>>> import numpy as np
>>> np.set_printoptions(precision=2, suppress=True, linewidth=200, floatmode="fixed")
>>> tidy = lambda a: np.round(a, 2) + 0
>>> F = np.load("w.npy")
>>> F
array([[-1, -1, -1],
       [-1, -2, -2],
       [-1, -2, -3]])
>>> # symmetric, so the eigenvalues are real
>>> G = F.T @ F
>>> (F @ F.T).shape
(3, 3)
>>> G
array([[ 3,  5,  6],
       [ 5,  9, 11],
       [ 6, 11, 14]])
>>> tidy(np.linalg.svd(F, compute_uv=False) ** 2)
array([25.49,  0.41,  0.09])
>>> Q, V = np.linalg.qr(G[:, :1])[0], np.linalg.qr(G[:, 1:])[0]
>>> sv = np.linalg.svd(Q.T @ V, compute_uv=False)
>>> (sv > 0.9).sum()
np.int64(1)
>>> tidy(np.degrees(np.arccos(sv.clip(0, 1))))
array([1.06])
>>> tidy(sv)
array([1.00])
>>> J = np.loadtxt("out4.csv", delimiter=",")
>>> tidy(J)
array([[-0.71,  0.00,  0.00, -0.71,  0.00,  0.00,  0.00],
       [ 0.00,  1.00,  0.00,  0.00,  0.00,  0.00,  0.00],
       [ 0.00,  0.00,  1.00,  0.00,  0.00,  0.00,  0.00],
       [ 0.71,  0.00,  0.00, -0.71,  0.00,  0.00,  0.00],
       [ 0.00,  0.00,  0.00,  0.00,  1.00,  0.00,  0.00],
       [ 0.00,  0.00,  0.00,  0.00,  0.00,  1.00,  0.00],
       [ 0.00,  0.00,  0.00,  0.00,  0.00,  0.00,  1.00]])
>>> # keeps lengths
>>> tidy(J @ J.T)
array([[1.00, 0.00, 0.00, 0.00, 0.00, 0.00, 0.00],
       [0.00, 1.00, 0.00, 0.00, 0.00, 0.00, 0.00],
       [0.00, 0.00, 1.00, 0.00, 0.00, 0.00, 0.00],
       [0.00, 0.00, 0.00, 1.00, 0.00, 0.00, 0.00],
       [0.00, 0.00, 0.00, 0.00, 1.00, 0.00, 0.00],
       [0.00, 0.00, 0.00, 0.00, 0.00, 1.00, 0.00],
       [0.00, 0.00, 0.00, 0.00, 0.00, 0.00, 1.00]])
>>> tidy(np.linalg.norm(J, axis=0))
array([1.00, 1.00, 1.00, 1.00, 1.00, 1.00, 1.00])
>>> M = np.load("a.npy")
>>> M
array([[1.00, 0.50, 0.25, 0.12],
       [0.50, 1.00, 0.50, 0.25],
       [0.25, 0.50, 1.00, 0.50],
       [0.12, 0.25, 0.50, 1.00]])
>>> tidy(np.linalg.norm(M, "nuc"))
np.float64(4.0)
>>> tidy(np.linalg.norm(M, 2))
np.float64(2.08)
>>> tidy(np.linalg.norm(M) ** 2 / np.linalg.norm(M, 2) ** 2)
np.float64(1.33)
>>> tidy(np.linalg.norm(M[3], 1)), tidy(np.linalg.norm(M[3], np.inf))
(np.float64(1.87), np.float64(1.0))
>>> tidy(np.linalg.norm(M, 1)), tidy(np.linalg.norm(M, np.inf))
(np.float64(2.25), np.float64(2.25))
>>> M[3] @ M[0]
np.float64(0.49)
>>> tidy(np.linalg.norm(M[3] - M[0]))
np.float64(1.29)
>>> x = np.ones(4)
>>> for _ in range(5):
...     x = M @ x
...     x /= np.linalg.norm(x)
...     print(round(x @ M @ x, 2))
... 
2.08
2.08
2.08
2.08
2.08
>>> tidy(np.linalg.eigvalsh(M)[-1])
np.float64(2.08)
>>> u = np.array([2, 0, 3, 0])
>>> out = M + np.outer(u, np.eye(4)[0])
>>> tidy(np.linalg.det(out) / np.linalg.det(M)), tidy(1 + np.linalg.solve(M, u)[0])
(np.float64(3.65), np.float64(3.65))
>>> low = np.linalg.cholesky(M)
>>> np.linalg.eigvalsh(M).min() > 0
np.True_
>>> M / np.sqrt(np.outer(np.diag(M), np.diag(M)))
array([[1.00, 0.50, 0.25, 0.12],
       [0.50, 1.00, 0.50, 0.25],
       [0.25, 0.50, 1.00, 0.50],
       [0.12, 0.25, 0.50, 1.00]])
>>> tidy(low @ low.T)
array([[1.00, 0.50, 0.25, 0.12],
       [0.50, 1.00, 0.50, 0.25],
       [0.25, 0.50, 1.00, 0.50],
       [0.12, 0.25, 0.50, 1.00]])
>>> tidy(low)
array([[1.00, 0.00, 0.00, 0.00],
       [0.50, 0.87, 0.00, 0.00],
       [0.25, 0.43, 0.87, 0.00],
       [0.12, 0.22, 0.43, 0.87]])
>>> A = np.array([[0, 2, -3, 2, 0, 1], [-1, 2, 1, 0, -3, -1], [3, -3, 1, -3, 0, -2]])
>>> A[-1] = A[0] + 3 * A[1]
>>> A
array([[ 0,  2, -3,  2,  0,  1],
       [-1,  2,  1,  0, -3, -1],
       [-3,  8,  0,  2, -9, -2]])
>>> # rows and columns are dependent
>>> ev, V = np.linalg.eig(M)
>>> tidy(ev)
array([2.08, 1.00, 0.54, 0.38])
>>> tidy(np.sort(np.linalg.eigvals(M @ M)))
array([0.14, 0.29, 1.01, 4.34])
>>> tidy(M @ V[:, 0] - ev[0] * V[:, 0])
array([0.00, 0.00, 0.00, 0.00])
>>> tidy(np.sort(np.linalg.eigvals(M.T)))
array([0.38, 0.54, 1.00, 2.08])
>>> [round(float(x), 2) for x in np.linalg.svd(A, compute_uv=False)[:3]]
[13.35, 4.22, 0.0]
>>> np.linalg.matrix_rank(A, rtol=0.1)
np.int64(2)
>>> np.linalg.cond(A) > 100
np.True_
>>> rng = np.random.default_rng(69)
>>> out = A + rng.integers(-2, 3, (3, 2)) @ rng.integers(-2, 3, (2, 6))
>>> out
array([[ 0,  0, -7,  2, -2, -3],
       [-1,  3,  3,  0, -2,  1],
       [-1,  9,  4,  2, -6, -4]])
>>> np.abs(out - A).sum(axis=1)
array([12,  6, 12])
>>> out - A
array([[ 0, -2, -4,  0, -2, -4],
       [ 0,  1,  2,  0,  1,  2],
       [ 2,  1,  4,  0,  3, -2]])
>>> np.linalg.matrix_rank(out - A, tol=1e-8)
np.int64(2)
>>> feats = np.load("mat.npy")
>>> feats
array([[2.00, 4.00, 0.00, 0.00, 0.00, 0.00],
       [4.00, 0.00, 4.00, 0.00, 0.00, 0.00],
       [0.00, 4.00, 2.00, 4.00, 0.00, 0.00],
       [0.00, 0.00, 4.00, 1.00, 4.00, 0.00],
       [0.00, 0.00, 0.00, 4.00, 3.00, 4.00],
       [0.00, 0.00, 0.00, 0.00, 4.00, 2.00]])
>>> # symmetric, so the eigenvalues are real
>>> x = np.array([4, 0, 7, 2, -6, -8])
>>> np.einsum("ij,j->i", feats, x)
array([  8.00,  44.00,  22.00,   6.00, -42.00, -40.00])
>>> np.sign((feats @ x).round(6))
array([ 1.00,  1.00,  1.00,  1.00, -1.00, -1.00])
>>> (feats * x).sum(axis=1)
array([  8.00,  44.00,  22.00,   6.00, -42.00, -40.00])
